% ipython --no-banner

In [1]: import numpy as np

In [2]: np.set_printoptions(precision=2, suppress=True, linewidth=140)

In [3]: A = np.load("dump.npy")

In [4]: A
Out[4]: 
array([[1, 0, 0, 0, 0, 0],
       [0, 1, 0, 0, 0, 0],
       [0, 0, 2, 0, 0, 0],
       [0, 0, 0, 1, 0, 0],
       [0, 0, 0, 0, 2, 0],
       [0, 0, 0, 0, 0, 1]])

In [5]: # triangular

In [6]: np.sort(np.abs(np.linalg.eigvals(A)))
Out[6]: array([1., 1., 1., 1., 2., 2.])

In [7]: np.linalg.matrix_power(A, 4)
Out[7]: 
array([[ 1,  0,  0,  0,  0,  0],
       [ 0,  1,  0,  0,  0,  0],
       [ 0,  0, 16,  0,  0,  0],
       [ 0,  0,  0,  1,  0,  0],
       [ 0,  0,  0,  0, 16,  0],
       [ 0,  0,  0,  0,  0,  1]])

In [8]: assert A == A.T
Traceback (most recent call last):
  Cell In[8], line 1
    assert A == A.T
ValueError: The truth value of an array with more than one element is ambiguous. Use a.any() or a.all()


In [9]: (A + A.T) / 2
Out[9]: 
array([[1., 0., 0., 0., 0., 0.],
       [0., 1., 0., 0., 0., 0.],
       [0., 0., 2., 0., 0., 0.],
       [0., 0., 0., 1., 0., 0.],
       [0., 0., 0., 0., 2., 0.],
       [0., 0., 0., 0., 0., 1.]])

In [10]: np.trace(A)
Out[10]: np.int64(8)

In [11]: np.linalg.determinant(A)
Traceback (most recent call last):
  Cell In[11], line 1
    np.linalg.determinant(A)
AttributeError: module 'numpy.linalg' has no attribute 'determinant'


In [12]: round(np.linalg.det(A), 2)
Out[12]: np.float64(4.0)

In [13]: low = np.linalg.cholesky(A)

In [14]: low @ low.T
Out[14]: 
array([[1., 0., 0., 0., 0., 0.],
       [0., 1., 0., 0., 0., 0.],
       [0., 0., 2., 0., 0., 0.],
       [0., 0., 0., 1., 0., 0.],
       [0., 0., 0., 0., 2., 0.],
       [0., 0., 0., 0., 0., 1.]])

In [15]: low
Out[15]: 
array([[1.  , 0.  , 0.  , 0.  , 0.  , 0.  ],
       [0.  , 1.  , 0.  , 0.  , 0.  , 0.  ],
       [0.  , 0.  , 1.41, 0.  , 0.  , 0.  ],
       [0.  , 0.  , 0.  , 1.  , 0.  , 0.  ],
       [0.  , 0.  , 0.  , 0.  , 1.41, 0.  ],
       [0.  , 0.  , 0.  , 0.  , 0.  , 1.  ]])

In [16]: C2 = A.T @ A

In [17]: (A @ A.T).shape
Out[17]: (6, 6)

In [18]: np.linalg.matrix_rank(C2)
Out[18]: np.int64(6)

In [19]: C2
Out[19]: 
array([[1, 0, 0, 0, 0, 0],
       [0, 1, 0, 0, 0, 0],
       [0, 0, 4, 0, 0, 0],
       [0, 0, 0, 1, 0, 0],
       [0, 0, 0, 0, 4, 0],
       [0, 0, 0, 0, 0, 1]])

In [20]: np.diag(C2)
Out[20]: array([1, 1, 4, 1, 4, 1])

In [21]: left, sv, VT = np.linalg.svd(C2, full_matrices=False)

In [22]: np.allclose(left * sv @ VT, C2)
Out[22]: True

In [23]: (sv > 1e-8).sum()
Out[23]: np.int64(6)

In [24]: sv / sv[0]
Out[24]: array([1.  , 1.  , 0.25, 0.25, 0.25, 0.25])

In [25]: np.cumsum(sv ** 2) / np.sum(sv ** 2)
Out[25]: array([0.44, 0.89, 0.92, 0.94, 0.97, 1.  ])

In [26]: left.T @ left
Out[26]: 
array([[1., 0., 0., 0., 0., 0.],
       [0., 1., 0., 0., 0., 0.],
       [0., 0., 1., 0., 0., 0.],
       [0., 0., 0., 1., 0., 0.],
       [0., 0., 0., 0., 1., 0.],
       [0., 0., 0., 0., 0., 1.]])

In [27]: VT @ VT.T
Out[27]: 
array([[1., 0., 0., 0., 0., 0.],
       [0., 1., 0., 0., 0., 0.],
       [0., 0., 1., 0., 0., 0.],
       [0., 0., 0., 1., 0., 0.],
       [0., 0., 0., 0., 1., 0.],
       [0., 0., 0., 0., 0., 1.]])

In [28]: left.T @ C2 @ VT.T
Out[28]: 
array([[4., 0., 0., 0., 0., 0.],
       [0., 4., 0., 0., 0., 0.],
       [0., 0., 1., 0., 0., 0.],
       [0., 0., 0., 1., 0., 0.],
       [0., 0., 0., 0., 1., 0.],
       [0., 0., 0., 0., 0., 1.]])

In [29]: E = np.loadtxt("sample9.csv", delimiter=",")

In [30]: E
Out[30]: 
array([[-0.4,  0.5, -1. , -0.3],
       [-0.1, -0.4, -0.2, -1.1],
       [-0.1, -0.6, -3.1,  0.5],
       [ 1.6, -0.6,  0.9,  0.3],
       [-0.6, -0.2,  0.6, -0.6]])

In [31]: Y = E / np.linalg.norm(E, axis=1)
Traceback (most recent call last):
  Cell In[31], line 1
    Y = E / np.linalg.norm(E, axis=1)
ValueError: operands could not be broadcast together with shapes (5,4) (5,) 


In [32]: Y = E / np.linalg.norm(E, axis=1, keepdims=True)

In [33]: C2 = Y @ Y.T

In [34]: C2[0]
Out[34]: array([ 1.  ,  0.25,  0.69, -0.81, -0.22])

In [35]: round(float(np.degrees(np.arccos(np.clip(C2[0, 4], -1, 1)))), 2)
Out[35]: 102.48

In [36]: W0 = np.load("run6.npy")

In [37]: W0
Out[37]: 
array([[0.33, 0.33, 0.  , 0.  , 0.  , 0.33],
       [0.  , 1.  , 0.  , 0.  , 0.  , 0.  ],
       [0.33, 0.  , 0.67, 0.  , 0.  , 0.  ],
       [0.  , 0.5 , 0.  , 0.5 , 0.  , 0.  ],
       [0.  , 0.  , 0.  , 0.5 , 0.5 , 0.  ],
       [0.5 , 0.  , 0.  , 0.  , 0.  , 0.5 ]])

In [38]: # rows and columns are dependent

In [39]: rk = np.linalg.matrix_rank(W0)

In [40]: rk
Out[40]: np.int64(5)

In [41]: ns = np.linalg.svd(W0)[2][rk:].T

In [42]: np.round(ns[:, 0] / ns[np.abs(ns[:, 0]).round(6).argmax(), 0], 2) + 0
Out[42]: array([ 1. ,  0. , -0.5,  0. ,  0. , -1. ])

In [43]: ns.shape
Out[43]: (6, 1)

In [44]: Y = np.array([[1, 0, 1], [2, 0, 1], [0, 1, 2], [0, 0, 0], [1, 0, 0], [2, 0, 2]])

In [45]: np.einsum("ik,kj->ij", W0, Y)
Out[45]: 
array([[1.67, 0.  , 1.33],
       [2.  , 0.  , 1.  ],
       [0.33, 0.67, 1.67],
       [1.  , 0.  , 0.5 ],
       [0.5 , 0.  , 0.  ],
       [1.5 , 0.  , 1.5 ]])

In [46]: np.vstack([W0, Y.T]).shape
Out[46]: (9, 6)

In [47]: u = np.array([1, 0, 2, 0])

In [48]: v = np.array([1, -1, -1])

In [49]: F = u[:, None] + v[None, :]

In [50]: F
Out[50]: 
array([[ 2,  0,  0],
       [ 1, -1, -1],
       [ 3,  1,  1],
       [ 1, -1, -1]])

In [51]: Y = F / np.sqrt((F ** 2).mean(axis=1, keepdims=True))

In [52]: np.linalg.matrix_rank(Y) == np.linalg.matrix_rank(F)
Out[52]: np.True_

In [53]: F - F.mean(axis=1, keepdims=True)
Out[53]: 
array([[ 1.33, -0.67, -0.67],
       [ 1.33, -0.67, -0.67],
       [ 1.33, -0.67, -0.67],
       [ 1.33, -0.67, -0.67]])

In [54]: np.linalg.norm(Y, axis=1)
Out[54]: array([1.73, 1.73, 1.73, 1.73])

In [55]: Y = np.array([[-1, -1, -2], [2, -2, 2], [0, 1, 0]])

In [56]: np.linalg.matrix_rank(np.vstack([F, Y.T]))
Out[56]: np.int64(3)

In [57]: F @ Y
Out[57]: 
array([[-2, -2, -4],
       [-3,  0, -4],
       [-1, -4, -4],
       [-3,  0, -4]])

In [58]: np.linalg.matrix_rank(F @ Y)
Out[58]: np.int64(2)

In [59]: np.round(np.linalg.norm(F[2] - F[0]), 2)
Out[59]: np.float64(1.73)

In [60]: rk = np.linalg.matrix_rank(F)

In [61]: rk
Out[61]: np.int64(2)

In [62]: ns = np.linalg.svd(F)[2][rk:].T

In [63]: [int(np.linalg.matrix_rank(np.delete(F, i, axis=0))) for i in range(4)]
Out[63]: [2, 2, 2, 2]

In [64]: ns.shape
Out[64]: (3, 1)

In [65]: np.linalg.matrix_rank(F.T @ F), np.linalg.matrix_rank(F @ F.T)
Out[65]: (np.int64(2), np.int64(2))

In [66]: np.allclose(F @ ns, 0)
Out[66]: True

In [67]: np.round(F @ ns, 2) + 0
Out[67]: 
array([[0.],
       [0.],
       [0.],
       [0.]])

In [68]: rng = np.random.default_rng(407936)

In [69]: t = np.sort(rng.uniform(-2, 2, 22))

In [70]: m1 = np.c_[t, t ** 2, t ** 3] @ np.array([[-1, 3, 3, 0, 3, -2], [-2, -1, 1, -2, 3, -2], [-3, -3, 3, 1, -3, -1]])

In [71]: m1
Out[71]: 
array([[ 15.89,  11.9 , -23.44, -14.53,  26.71,   3.57],
       [ 12.29,   8.34, -19.  , -11.92,  20.96,   2.85],
       [  7.06,   3.32, -12.29,  -7.82,  12.27,   1.86],
       [  4.76,   1.22,  -9.15,  -5.8 ,   8.2 ,   1.46],
       [  2.19,  -0.87,  -5.32,  -3.22,   3.38,   1.03],
       [  0.94,  -1.54,  -3.05,  -1.62,   0.8 ,   0.81],
       [ -0.1 ,   0.25,   0.27,  -0.01,   0.28,  -0.19],
       [ -0.17,   0.36,   0.41,  -0.03,   0.43,  -0.29],
       [ -0.34,   0.57,   0.72,  -0.08,   0.75,  -0.53],
       [ -0.58,   0.74,   1.1 ,  -0.16,   1.12,  -0.83],
       [ -0.71,   0.8 ,   1.29,  -0.2 ,   1.28,  -0.98],
       [ -1.22,   0.88,   1.94,  -0.34,   1.76,  -1.49],
       [ -1.81,   0.82,   2.63,  -0.47,   2.15,  -2.01],
       [ -2.84,   0.54,   3.76,  -0.66,   2.58,  -2.82],
       [ -2.94,   0.5 ,   3.86,  -0.67,   2.61,  -2.9 ],
       [ -3.18,   0.41,   4.12,  -0.71,   2.68,  -3.08],
       [ -7.99,  -2.2 ,   8.97,  -1.11,   2.89,  -6.24],
       [-10.4 ,  -3.78,  11.33,  -1.17,   2.55,  -7.67],
       [-16.7 ,  -8.3 ,  17.43,  -1.11,   0.95, -11.19],
       [-19.06, -10.08,  19.69,  -1.02,   0.18, -12.44],
       [-28.05, -17.15,  28.31,  -0.49,  -3.33, -17.06],
       [-29.5 , -18.33,  29.7 ,  -0.38,  -3.96, -17.78]])

In [72]: # rows and columns are dependent

In [73]: Xs = m1 - m1.mean(axis=0)

In [74]: left, sv, VT = np.linalg.svd(Xs, full_matrices=False)

In [75]: np.round(Xs.mean(axis=0), 2) + 0
Out[75]: array([0., 0., 0., 0., 0., 0.])

In [76]: round(float((sv ** 2).sum() ** 2 / (sv ** 4).sum()), 2)
Out[76]: 1.17

In [77]: VT[0] * np.sign(VT[0, np.abs(VT[0]).argmax()])
Out[77]: array([-0.55, -0.33,  0.64,  0.14, -0.29, -0.28])

In [78]: (np.sign(left[:, 0]) == np.sign(left[0, 0])).astype(int)
Out[78]: array([1, 1, 1, 1, 1, 1, 1, 1, 1, 1, 1, 1, 1, 1, 0, 0, 0, 0, 0, 0, 0, 0])
